% python3 -q
>>> import numpy as np
>>> from numpy import linalg as LA
>>> np.set_printoptions(suppress=True, linewidth=100)
>>> cent = np.array([[-0.5, 0.5, 1.8], [0.0, -0.1, 0.3]])
>>> rng = np.random.default_rng(6539)
>>> arr = np.array([[4, 3],
...     [4, 2],
...     [-4, 0],
...     [3, 1],
...     [3, 4],
...     [1, 5],
...     [3, 5],
...     [-5, 2],
...     [-3, 1],
...     [-5, -2],
...     [-4, -3],
...     [2, -3],
...     [-1, 1],
...     [4, 0],
...     [3, 5],
...     [3, 1],
...     [-2, -1],
...     [-1, -2],
...     [-1, -2],
...     [3, 2],
...     [5, 0],
...     [1, -1],
...     [0, 5],
...     [3, 3],
...     [-5, 1],
...     [-1, -4],
...     [0, 4],
...     [3, -2],
...     [-5, -3],
...     [4, 3],
...     [-4, 3],
...     [5, -4],
...     [-1, -2],
...     [-2, -3],
...     [-5, 2],
...     [2, 0],
...     [-3, 2],
...     [-2, 3],
...     [-5, -5]]) @ cent + 0.1 * rng.normal(size=(39, 3))
>>> arr.round(2) + 0
array([[ -1.93,   1.64,   8.11],
       [ -2.15,   1.78,   7.87],
       [  2.1 ,  -2.08,  -7.22],
       [ -1.48,   1.54,   5.57],
       [ -1.39,   1.14,   6.56],
       [ -0.59,   0.08,   3.22],
       [ -1.49,   0.84,   6.77],
       [  2.46,  -2.64,  -8.38],
       [  1.6 ,  -1.48,  -5.06],
       [  2.4 ,  -2.37,  -9.53],
       [  2.04,  -1.71,  -8.06],
       [ -0.91,   1.34,   2.87],
       [  0.5 ,  -0.6 ,  -1.45],
       [ -1.95,   1.99,   7.19],
       [ -1.56,   0.93,   6.99],
       [ -1.47,   1.5 ,   5.7 ],
       [  1.02,  -0.93,  -4.01],
       [  0.56,  -0.38,  -2.31],
       [  0.55,  -0.25,  -2.41],
       [ -1.34,   1.23,   6.02],
       [ -2.4 ,   2.57,   9.27],
       [ -0.58,   0.63,   1.62],
       [  0.  ,  -0.43,   1.59],
       [ -1.26,   1.25,   6.24],
       [  2.5 ,  -2.69,  -8.68],
       [  0.64,  -0.01,  -3.14],
       [ -0.04,  -0.39,   1.22],
       [ -1.53,   1.64,   5.  ],
       [  2.34,  -2.31,  -9.95],
       [ -1.97,   1.63,   7.98],
       [  1.86,  -2.28,  -6.48],
       [ -2.5 ,   3.01,   7.79],
       [  0.52,  -0.2 ,  -2.45],
       [  1.04,  -0.78,  -4.5 ],
       [  2.52,  -2.71,  -8.47],
       [ -0.91,   1.03,   3.61],
       [  1.24,  -1.7 ,  -4.83],
       [  1.02,  -1.19,  -2.7 ],
       [  2.45,  -2.01, -10.41]])
>>> # column 2 dominates
>>> Xc = arr - arr.mean(axis=0)
>>> evecs = LA.svd(Xc)[2][:1]
>>> A2 = Xc - Xc @ evecs.T @ evecs
>>> np.round((Xc @ evecs.T).std(axis=0), 2)
array([6.65])
>>> print(np.round(np.cov(Xc @ evecs.T, rowvar=False), 2))
45.32
>>> np.round(np.diag(evecs.T @ evecs), 2)
array([0.06, 0.05, 0.89])
>>> np.round(A2.std(axis=0), 2)
array([0.17, 0.44, 0.15])
>>> x0 = np.array([-1, 2, -1])
>>> y = arr @ x0
>>> coef, lr = np.zeros(3), 1 / LA.norm(arr, 2) ** 2
>>> for i in range(25):
...     coef -= lr * arr.T @ (arr @ coef - y)
...     if i % 5 == 0: print(i, round(LA.norm(arr @ coef - y), 2))
... 
0 7.51
5 7.3
10 7.09
15 6.9
20 6.7
>>> coef.round(2)
array([-0.05,  0.23, -0.31])
>>> round(float(LA.cond(arr)), 2)
73.94
>>> U, s, Vh = LA.svd(arr)
>>> print(s.round(2))
[41.5   3.12  0.56]
>>> print(np.argmax(s[:-1] / (s[1:] + 1e-6)) + 1)
1
>>> A2 = U[:, :1] @ np.diag(s[:1]) @ Vh[:1]
>>> np.round(LA.norm(arr - A2, 2), 2), round(float(s[1]), 2)
(np.float64(3.12), 3.12)
>>> LA.matrix_rank(A2)
np.int64(1)
>>> labels = rng.permutation(3)
>>> A2 = arr[:, labels] * rng.choice([-1, 1], 3)
>>> A2.round(2) + 0
array([[ -1.93,   8.11,   1.64],
       [ -2.15,   7.87,   1.78],
       [  2.1 ,  -7.22,  -2.08],
       [ -1.48,   5.57,   1.54],
       [ -1.39,   6.56,   1.14],
       [ -0.59,   3.22,   0.08],
       [ -1.49,   6.77,   0.84],
       [  2.46,  -8.38,  -2.64],
       [  1.6 ,  -5.06,  -1.48],
       [  2.4 ,  -9.53,  -2.37],
       [  2.04,  -8.06,  -1.71],
       [ -0.91,   2.87,   1.34],
       [  0.5 ,  -1.45,  -0.6 ],
       [ -1.95,   7.19,   1.99],
       [ -1.56,   6.99,   0.93],
       [ -1.47,   5.7 ,   1.5 ],
       [  1.02,  -4.01,  -0.93],
       [  0.56,  -2.31,  -0.38],
       [  0.55,  -2.41,  -0.25],
       [ -1.34,   6.02,   1.23],
       [ -2.4 ,   9.27,   2.57],
       [ -0.58,   1.62,   0.63],
       [  0.  ,   1.59,  -0.43],
       [ -1.26,   6.24,   1.25],
       [  2.5 ,  -8.68,  -2.69],
       [  0.64,  -3.14,  -0.01],
       [ -0.04,   1.22,  -0.39],
       [ -1.53,   5.  ,   1.64],
       [  2.34,  -9.95,  -2.31],
       [ -1.97,   7.98,   1.63],
       [  1.86,  -6.48,  -2.28],
       [ -2.5 ,   7.79,   3.01],
       [  0.52,  -2.45,  -0.2 ],
       [  1.04,  -4.5 ,  -0.78],
       [  2.52,  -8.47,  -2.71],
       [ -0.91,   3.61,   1.03],
       [  1.24,  -4.83,  -1.7 ],
       [  1.02,  -2.7 ,  -1.19],
       [  2.45, -10.41,  -2.01]])
>>> U, _, Vh = LA.svd(arr.T @ A2)
>>> np.round(LA.lstsq(arr, A2)[0], 2) + 0
array([[1., 0., 0.],
       [0., 0., 1.],
       [0., 1., 0.]])
>>> np.round(U @ Vh, 2) + 0
array([[1., 0., 0.],
       [0., 0., 1.],
       [0., 1., 0.]])
>>> E = np.load("arr.npy")
>>> E
array([[ 0.7 , -0.4 , -0.1 ,  0.6 ],
       [-0.2 , -1.8 , -0.1 ,  1.2 ],
       [-1.1 , -0.7 , -0.5 ,  0.8 ],
       [ 0.3 ,  0.8 ,  0.4 ,  0.4 ],
       [-1.6 ,  1.9 , -1.4 ,  0.8 ],
       [ 1.  ,  0.5 ,  1.2 ,  0.5 ],
       [ 1.4 ,  0.4 ,  0.4 , -0.2 ],
       [-0.3 , -1.73, -0.11,  1.28]])
>>> x0 = np.array([8, 2, 4, 1])
>>> y = E @ x0
>>> np.round(LA.pinv(E) @ E, 2) + 0
array([[1., 0., 0., 0.],
       [0., 1., 0., 0.],
       [0., 0., 1., 0.],
       [0., 0., 0., 1.]])
>>> print(np.round(LA.lstsq(E, y)[0], 2))
[8. 2. 4. 1.]
>>> y = y + 0.05 * rng.normal(size=8)
>>> y.round(2)
array([  4.93,  -4.42, -11.28,   6.06, -13.79,  14.35,  13.44,  -4.98])
>>> coef, *_ = LA.lstsq(E, y)
>>> coef.round(2)
array([7.95, 2.01, 4.08, 1.03])
>>> np.round(E.T @ (y - E @ coef), 2) + 0
array([0., 0., 0., 0.])
>>> def softmax(z):
...     e = np.exp(z - z.max(axis=-1, keepdims=True))
...     return e / e.sum(axis=-1, keepdims=True)
... 
>>> np.round(softmax(E).sum(axis=1), 2)
array([1., 1., 1., 1., 1., 1., 1., 1.])
>>> np.round(softmax(10 * E[1]), 2) + 0
array([0., 0., 0., 1.])
>>> print(np.round(softmax(E[1] + 3), 2))
[0.16 0.03 0.17 0.64]
>>> att = E @ E.T / np.sqrt(4)
>>> print(np.round(softmax(att)[1] @ E, 2))
[-0.23 -1.35 -0.12  1.08]
>>> W0 = np.load("out6.npy")
>>> print(W0)
[[ -2  -2  -2  -2  -2  -2  -2  -2  -2]
 [ -2  -4  -4  -4  -4  -4  -4  -4  -4]
 [ -2  -4  -6  -6  -6  -6  -6  -6  -6]
 [ -2  -4  -6  -8  -8  -8  -8  -8  -8]
 [ -2  -4  -6  -8 -10 -10 -10 -10 -10]
 [ -2  -4  -6  -8 -10 -12 -12 -12 -12]
 [ -2  -4  -6  -8 -10 -12 -14 -14 -14]
 [ -2  -4  -6  -8 -10 -12 -14 -16 -16]
 [ -2  -4  -6  -8 -10 -12 -14 -16 -18]]
>>> np.all(LA.eigvalsh(W0) > 0)
np.False_
>>> [round(float(LA.det(W0[:i, :i])), 2) + 0 for i in range(1, 10)]
[-2.0, 4.0, -8.0, 16.0, -32.0, 64.0, -128.0, 256.0, -512.0]
>>> O, r_ = LA.qr(W0)
>>> O.round(2) + 0
array([[-0.33,  0.94,  0.  ,  0.  ,  0.  ,  0.  ,  0.  ,  0.  ,  0.  ],
       [-0.33, -0.12,  0.94,  0.  ,  0.  ,  0.  ,  0.  ,  0.  ,  0.  ],
       [-0.33, -0.12, -0.13,  0.93,  0.  ,  0.  ,  0.  ,  0.  ,  0.  ],
       [-0.33, -0.12, -0.13, -0.15,  0.91,  0.  ,  0.  ,  0.  ,  0.  ],
       [-0.33, -0.12, -0.13, -0.15, -0.18,  0.89,  0.  ,  0.  ,  0.  ],
       [-0.33, -0.12, -0.13, -0.15, -0.18, -0.22,  0.87,  0.  ,  0.  ],
       [-0.33, -0.12, -0.13, -0.15, -0.18, -0.22, -0.29,  0.82,  0.  ],
       [-0.33, -0.12, -0.13, -0.15, -0.18, -0.22, -0.29, -0.41, -0.71],
       [-0.33, -0.12, -0.13, -0.15, -0.18, -0.22, -0.29, -0.41,  0.71]])
>>> print(O.shape, r_.shape)
(9, 9) (9, 9)
>>> print(np.allclose(r_.T @ r_, W0.T @ W0))
True
>>> A2 = W0 / LA.norm(W0, axis=1, keepdims=True)
>>> gram = A2 @ A2.T
>>> print(np.round(LA.norm(A2, axis=1), 2))
[1. 1. 1. 1. 1. 1. 1. 1. 1.]
>>> (np.abs(gram) > 0.9).astype(int)
array([[1, 1, 1, 1, 1, 1, 1, 0, 0],
       [1, 1, 1, 1, 1, 1, 1, 1, 1],
       [1, 1, 1, 1, 1, 1, 1, 1, 1],
       [1, 1, 1, 1, 1, 1, 1, 1, 1],
       [1, 1, 1, 1, 1, 1, 1, 1, 1],
       [1, 1, 1, 1, 1, 1, 1, 1, 1],
       [1, 1, 1, 1, 1, 1, 1, 1, 1],
       [0, 1, 1, 1, 1, 1, 1, 1, 1],
       [0, 1, 1, 1, 1, 1, 1, 1, 1]])
>>> print(np.argwhere(np.triu(np.abs(gram) > 0.95, 1)))
[[0 1]
 [0 2]
 [0 3]
 [1 2]
 [1 3]
 [1 4]
 [1 5]
 [2 3]
 [2 4]
 [2 5]
 [2 6]
 [3 4]
 [3 5]
 [3 6]
 [3 7]
 [3 8]
 [4 5]
 [4 6]
 [4 7]
 [4 8]
 [5 6]
 [5 7]
 [5 8]
 [6 7]
 [6 8]
 [7 8]]
>>> print(np.round(np.degrees(np.arccos(np.clip(gram[8, 1], -1, 1))), 2))
23.4
>>> gram.round(2)
array([[1.  , 0.99, 0.97, 0.95, 0.94, 0.92, 0.91, 0.9 , 0.89],
       [0.99, 1.  , 0.99, 0.98, 0.96, 0.95, 0.94, 0.93, 0.92],
       [0.97, 0.99, 1.  , 0.99, 0.98, 0.97, 0.96, 0.95, 0.94],
       [0.95, 0.98, 0.99, 1.  , 1.  , 0.99, 0.98, 0.97, 0.96],
       [0.94, 0.96, 0.98, 1.  , 1.  , 1.  , 0.99, 0.98, 0.98],
       [0.92, 0.95, 0.97, 0.99, 1.  , 1.  , 1.  , 0.99, 0.99],
       [0.91, 0.94, 0.96, 0.98, 0.99, 1.  , 1.  , 1.  , 0.99],
       [0.9 , 0.93, 0.95, 0.97, 0.98, 0.99, 1.  , 1.  , 1.  ],
       [0.89, 0.92, 0.94, 0.96, 0.98, 0.99, 0.99, 1.  , 1.  ]])
>>> round(LA.det(W0), 2)
np.float64(-512.0)
>>> np.allclose(W0, W0.T)
True
>>> np.allclose(W0 @ W0.T, W0.T @ W0)
True
>>> np.round(np.sort(np.abs(LA.eigvals(W0))), 2)
array([ 0.51,  0.56,  0.65,  0.8 ,  1.09,  1.67,  3.1 ,  8.3 , 73.32])
>>> np.round(np.abs(LA.eigvals(W0)).max(), 2)
np.float64(73.32)
>>> LA.matrix_power(W0, 3)
array([[ -2280,  -4488,  -6560,  -8440, -10080, -11440, -12488, -13200, -13560],
       [ -4488,  -8840, -12928, -16640, -19880, -22568, -24640, -26048, -26760],
       [ -6560, -12928, -18920, -24368, -29128, -33080, -36128, -38200, -39248],
       [ -8440, -16640, -24368, -31408, -37568, -42688, -46640, -49328, -50688],
       [-10080, -19880, -29128, -37568, -44968, -51128, -55888, -59128, -60768],
       [-11440, -22568, -33080, -42688, -51128, -58168, -63616, -67328, -69208],
       [-12488, -24640, -36128, -46640, -55888, -63616, -69608, -73696, -75768],
       [-13200, -26048, -38200, -49328, -59128, -67328, -73696, -78048, -80256],
       [-13560, -26760, -39248, -50688, -60768, -69208, -75768, -80256, -82536]])
>>> O, evecs = LA.qr(W0[:, :3])[0], LA.qr(W0[:, 3:])[0]
>>> s = LA.svd(O.T @ evecs, compute_uv=False)
>>> s.round(2) + 0
array([1.  , 0.35, 0.  ])
>>> np.round(np.degrees(np.arccos(s.clip(0, 1))), 2)
array([ 4.22, 69.76, 90.  ])
>>> O, _ = LA.qr(np.array([[2.6, -1.2, 0.5], [-0.4, 1.4, -2.4], [-0.6, 1.0, -1.3]]))
>>> evals = np.array([2, 0, 9])
>>> J = O @ np.diag(evals) @ O.T
>>> J.round(2)
array([[ 1.98, -0.83,  0.48],
       [-0.83,  2.36, -3.83],
       [ 0.48, -3.83,  6.65]])
>>> round(np.trace(LA.pinv(J) @ J), 2)
np.float64(2.0)
>>> np.allclose(J[:-1].T @ LA.lstsq(J[:-1].T, J[-1])[0], J[-1])
True
>>> LA.lstsq(J[:-1].T, J[-1])[2]
np.int32(2)
>>> print(np.round(softmax(J[2]), 2) + 0)
[0. 0. 1.]
>>> att = J @ J.T / np.sqrt(3)
>>> np.round(softmax(att + np.triu(np.full(att.shape, -np.inf), 1)), 2) + 0
array([[1., 0., 0.],
       [0., 1., 0.],
       [0., 0., 1.]])
>>> print(np.round(softmax(att), 2) + 0)
[[0.19 0.   0.81]
 [0.   1.   0.  ]
 [0.   0.   1.  ]]
>>> r = LA.matrix_rank(J)
>>> print(r)
2
>>> ns = LA.svd(J)[2][r:].T
>>> np.round(ns @ ns.T, 2)
array([[0.06, 0.2 , 0.11],
       [0.2 , 0.72, 0.4 ],
       [0.11, 0.4 , 0.22]])
>>> print(ns.shape)
(3, 1)
>>> M = np.array([[-3, 0, -2, 3, 1, -2, 0, 0],
...     [2, 0, 3, 1, 2, -1, 0, 3],
...     [1, -3, 3, 3, 3, 0, -2, -2],
...     [3, -3, 0, 0, -1, -1, -1, 2]])
>>> M[-1] = M[0] + -1 * M[1]
>>> print(M)
[[-3  0 -2  3  1 -2  0  0]
 [ 2  0  3  1  2 -1  0  3]
 [ 1 -3  3  3  3  0 -2 -2]
 [-5  0 -5  2 -1 -1  0 -3]]
>>> softmax(M).sum(axis=1)
array([1., 1., 1., 1.])
>>> np.round(softmax(M[1] + -3), 2)
array([0.12, 0.02, 0.33, 0.05, 0.12, 0.01, 0.02, 0.33])
>>> np.round(softmax(10 * M[1]), 2) + 0
array([0. , 0. , 0.5, 0. , 0. , 0. , 0. , 0.5])
>>> np.round(softmax(M[1]), 2)
array([0.12, 0.02, 0.33, 0.05, 0.12, 0.01, 0.02, 0.33])
>>> att = M @ M.T / np.sqrt(8)
>>> np.round(softmax(att + np.triu(np.full(att.shape, -np.inf), 1)), 2) + 0
array([[1., 0., 0., 0.],
       [0., 1., 0., 0.],
       [0., 0., 1., 0.],
       [0., 0., 0., 1.]])
>>> softmax(att).round(6).argmax(axis=1)
array([3, 1, 2, 3])
>>> U, s, Vh = LA.svd(M)
>>> evecs = Vh[:(s > 1e-8).sum()]
>>> x0 = M[3] + -1 * M[0] + rng.integers(2) * np.eye(8)[4]
>>> x0
array([-2.,  0., -3., -1., -1.,  1.,  0., -3.])
>>> np.round(np.diag(evecs.T @ evecs), 2)
array([0.42, 0.24, 0.49, 0.51, 0.29, 0.24, 0.11, 0.69])
>>> np.round(evecs.T @ evecs, 2)
array([[ 0.42, -0.05,  0.39, -0.22,  0.03,  0.16, -0.03,  0.11],
       [-0.05,  0.24, -0.15, -0.15, -0.14, -0.08,  0.16,  0.29],
       [ 0.39, -0.15,  0.49,  0.02,  0.22,  0.06, -0.1 ,  0.11],
       [-0.22, -0.15,  0.02,  0.51,  0.32, -0.25, -0.1 , -0.01],
       [ 0.03, -0.14,  0.22,  0.32,  0.29, -0.14, -0.09,  0.07],
       [ 0.16, -0.08,  0.06, -0.25, -0.14,  0.24, -0.05, -0.25],
       [-0.03,  0.16, -0.1 , -0.1 , -0.09, -0.05,  0.11,  0.2 ],
       [ 0.11,  0.29,  0.11, -0.01,  0.07, -0.25,  0.2 ,  0.69]])
>>> w1 = np.array([[2, -2, -3],
...     [3, 0, 0],
...     [3, -3, -1],
...     [1, 2, 3],
...     [2, -1, 3],
...     [0, -1, 2],
...     [1, 3, -2],
...     [-3, 2, 3]])
>>> coef = np.array([4, -8, 0])
>>> act = np.maximum(M @ w1 + coef, 0)
>>> (act > 0).astype(int)
array([[0, 1, 1],
       [1, 0, 1],
       [1, 0, 1],
       [0, 1, 1]])
>>> LA.matrix_rank(act)
np.int64(3)
>>> act
array([[ 0, 11, 19],
       [13,  0,  7],
       [19,  0, 10],
       [ 0, 17, 12]])
>>> cent = np.array([[1, 3, 3], [0, 0, 1], [2, 1, 3]])
>>> act @ cent
array([[38, 19, 68],
       [27, 46, 60],
       [39, 67, 87],
       [24, 12, 53]])
>>> w1 @ cent
array([[-4,  3, -5],
       [ 3,  9,  9],
       [ 1,  8,  3],
       [ 7,  6, 14],
       [ 8,  9, 14],
       [ 4,  2,  5],
       [-3,  1,  0],
       [ 3, -6,  2]])
